$ ipython --no-banner

In [1]: import numpy as np

In [2]: np.set_printoptions(suppress=True, linewidth=200)

In [3]: E = np.load("dump.npy")

In [4]: E
Out[4]: 
array([[-0.9,  0.5, -0.1,  0. , -0.5,  0.2,  1.5],
       [-7.5, -0.1,  0. , -0.3,  1.3,  1.3,  0. ],
       [ 4.5,  0.5, -1.1,  0.6,  0.3,  1.7,  0.7]])

In [5]: vec = np.array([1, 1, 0, 1, 1, 2, 0])

In [6]: h1 = np.maximum(E @ vec, 0)

In [7]: np.round(E.T @ h1, 2)
Out[7]: array([ 41.85,   4.65, -10.23,   5.58,   2.79,  15.81,   6.51])

In [8]: E * (h1 > 1e-9)[:, None]
Out[8]: 
array([[-0. ,  0. , -0. ,  0. , -0. ,  0. ,  0. ],
       [-0. , -0. ,  0. , -0. ,  0. ,  0. ,  0. ],
       [ 4.5,  0.5, -1.1,  0.6,  0.3,  1.7,  0.7]])

In [9]: h1
Out[9]: array([0. , 0. , 9.3])

In [10]: f = np.array([2, 2, 3])

In [11]: np.round(np.array([np.convolve(row, f, "same") for row in E]), 2)
Out[11]: 
array([[ -0.8,  -1.9,   1.3,  -1.3,  -0.6,   1.9,   3.6],
       [-15.2, -22.7,  -0.9,   2. ,   4.3,   6.5,   3.9],
       [ 10. ,  12.3,   0.5,  -1.5,   5.8,   5.7,   6.5]])

In [12]: np.round(np.convolve(E[1], f), 2)
Out[12]: array([-15. , -15.2, -22.7,  -0.9,   2. ,   4.3,   6.5,   3.9,   0. ])

In [13]: np.polyval(f, E[1])
Out[13]: array([100.5 ,   2.82,   3.  ,   2.58,   8.98,   8.98,   3.  ])

In [14]: W = np.array([[-1, 2, 1, 2],
    ...:     [1, -1, 2, 0],
    ...:     [0, 2, -1, 2],
    ...:     [0, -1, -2, -1],
    ...:     [1, -2, 2, 1],
    ...:     [-1, 2, 0, 2],
    ...:     [2, -2, -1, 0]])

In [15]: coef = np.array([5, 9, 3, 2])

In [16]: hid = np.maximum(E @ W + coef, 0)

In [17]: np.round((hid > 0).mean(axis=0), 2)
Out[17]: array([1.  , 0.67, 0.67, 0.33])

In [18]: hid.round(2)
Out[18]: 
array([[ 8.7,  4.9,  0.7,  0. ],
       [12.4,  0. ,  0. ,  0. ],
       [ 1. , 16.1,  8.3, 11.9]])

In [19]: Z = np.array([[3, 2, 2], [2, 1, 3], [1, 2, 0], [3, 5, 4]])

In [20]: W @ Z
Out[20]: 
array([[  8,  12,  12],
       [  3,   5,  -1],
       [  9,  10,  14],
       [ -7, -10,  -7],
       [  4,   9,   0],
       [  7,  10,  12],
       [  1,   0,  -2]])

In [21]: X = np.load("a.npy")

In [22]: X
Out[22]: 
array([[-0.3,  1.9, -0.4, -0.6,  0. ,  0.1,  0.7,  2.5],
       [ 0. ,  1.4, -0.9, -0.1, -0.2, -0.9,  0. ,  1. ],
       [-0.6, -1. ,  0.8, -0.6, -1. , -1. ,  0. , -1.5],
       [ 0.1, -0.2,  0.4, -0.5,  0.8,  0.4, -1.8, -1. ]])

In [23]: f, r1 = X[2], X[3]

In [24]: f @ r1
Out[24]: np.float64(1.06)

In [25]: p = (f @ r1) / (f @ f) * f

In [26]: np.round(np.linalg.norm(f + r1) ** 2 + np.linalg.norm(f - r1) ** 2, 2)
Out[26]: np.float64(24.22)

In [27]: np.round(r1 - p, 2)
Out[27]: array([ 0.2 , -0.04,  0.27, -0.4 ,  0.96,  0.56, -1.8 , -0.76])

In [28]: round(float(np.linalg.norm(X, 2)), 2)
Out[28]: 4.36

In [29]: np.linalg.norm(X, axis=1).argmax()
Out[29]: np.int64(0)

In [30]: np.round(np.linalg.norm(X, axis=0), 2)
Out[30]: array([0.68, 2.57, 1.33, 0.99, 1.3 , 1.41, 1.93, 3.24])

In [31]: vec = np.array([2, 1, 3, -1, 1, 3, -1, -2])

In [32]: np.round(X * vec, 2)
Out[32]: 
array([[-0.6,  1.9, -1.2,  0.6,  0. ,  0.3, -0.7, -5. ],
       [ 0. ,  1.4, -2.7,  0.1, -0.2, -2.7, -0. , -2. ],
       [-1.2, -1. ,  2.4,  0.6, -1. , -3. , -0. ,  3. ],
       [ 0.2, -0.2,  1.2,  0.5,  0.8,  1.2,  1.8,  2. ]])

In [33]: np.round(X @ np.ones(8), 2)
Out[33]: array([ 3.9,  0.3, -4.9, -1.8])

In [34]: np.round(X @ (2 * vec), 2)
Out[34]: array([ -9.4, -12.2,  -0.4,  15. ])

In [35]: X @ np.eye(8)[2]
Out[35]: array([-0.4, -0.9,  0.8,  0.4])

In [36]: np.round((X * vec).sum(axis=1), 2)
Out[36]: array([-4.7, -6.1, -0.2,  7.5])

In [37]: np.round(X @ vec, 2)
Out[37]: array([-4.7, -6.1, -0.2,  7.5])

In [38]: np.round(np.einsum("ij,j->i", X, vec), 2)
Out[38]: array([-4.7, -6.1, -0.2,  7.5])

In [39]: theta = np.radians(60)

In [40]: Rm = np.eye(7)

In [41]: Rm[3, 3] = Rm[1, 1] = np.cos(theta)

In [42]: Rm[3, 1], Rm[1, 3] = -np.sin(theta), np.sin(theta)

In [43]: Rm.round(2)
Out[43]: 
array([[ 1.  ,  0.  ,  0.  ,  0.  ,  0.  ,  0.  ,  0.  ],
       [ 0.  ,  0.5 ,  0.  ,  0.87,  0.  ,  0.  ,  0.  ],
       [ 0.  ,  0.  ,  1.  ,  0.  ,  0.  ,  0.  ,  0.  ],
       [ 0.  , -0.87,  0.  ,  0.5 ,  0.  ,  0.  ,  0.  ],
       [ 0.  ,  0.  ,  0.  ,  0.  ,  1.  ,  0.  ,  0.  ],
       [ 0.  ,  0.  ,  0.  ,  0.  ,  0.  ,  1.  ,  0.  ],
       [ 0.  ,  0.  ,  0.  ,  0.  ,  0.  ,  0.  ,  1.  ]])

In [44]: Y = E @ Rm.T

In [45]: Y.round(2)
Out[45]: 
array([[-0.9 ,  0.25, -0.1 , -0.43, -0.5 ,  0.2 ,  1.5 ],
       [-7.5 , -0.31,  0.  , -0.06,  1.3 ,  1.3 ,  0.  ],
       [ 4.5 ,  0.77, -1.1 , -0.13,  0.3 ,  1.7 ,  0.7 ]])

In [46]: np.round(np.linalg.svd(E, compute_uv=False), 2), np.round(np.linalg.svd(Y, compute_uv=False), 2)
Out[46]: (array([8.89, 2.68, 1.65]), array([8.89, 2.68, 1.65]))

In [47]: vec = np.array([3, -9, 8, 7, -1, -4, 4, 7])

In [48]: h1 = np.maximum(X @ vec, 0)

In [49]: np.round(np.maximum(X @ vec, 0) - np.maximum(-X @ vec, 0), 2)
Out[49]: array([ -5.5,  -9.7,   3.9, -14.8])

In [50]: A = np.load("mat.npy")

In [51]: A
Out[51]: 
array([[ 5,  8, -8,  8,  3, -7,  7, -8],
       [ 1, -4, -7, -5,  1,  4,  6,  0],
       [-8, -9, -2, -8, -6, -3,  2,  6],
       [-1,  1,  8,  9,  1, -2, -3, -4]])

In [52]: gram = A.T @ A

In [53]: np.diag(gram)
Out[53]: array([ 91, 162, 181, 234,  47,  78,  98, 116])

In [54]: np.round(np.linalg.svd(A, compute_uv=False) ** 2, 2)
Out[54]: array([583.52, 302.3 ,  95.67,  25.51])

In [55]: np.linalg.matrix_rank(gram)
Out[55]: np.int64(4)

In [56]: gram
Out[56]: 
array([[  91,  107,  -39,   90,   63,   -5,   28,  -84],
       [ 107,  162,  -10,  165,   75,  -47,   11, -122],
       [ -39,  -10,  181,   59,  -11,   18, -126,   20],
       [  90,  165,   59,  234,   76,  -70,  -17, -148],
       [  63,   75,  -11,   76,   47,   -1,   12,  -64],
       [  -5,  -47,   18,  -70,   -1,   78,  -25,   46],
       [  28,   11, -126,  -17,   12,  -25,   98,  -32],
       [ -84, -122,   20, -148,  -64,   46,  -32,  116]])

In [57]: np.trace(gram), (A ** 2).sum()
Out[57]: (np.int64(1007), np.int64(1007))

In [58]: np.allclose(gram, gram.T)
Out[58]: True

In [59]: np.round(np.linalg.eigvalsh(gram)[::-1], 2) + 0
Out[59]: array([583.52, 302.3 ,  95.67,  25.51,   0.  ,   0.  ,   0.  ,   0.  ])
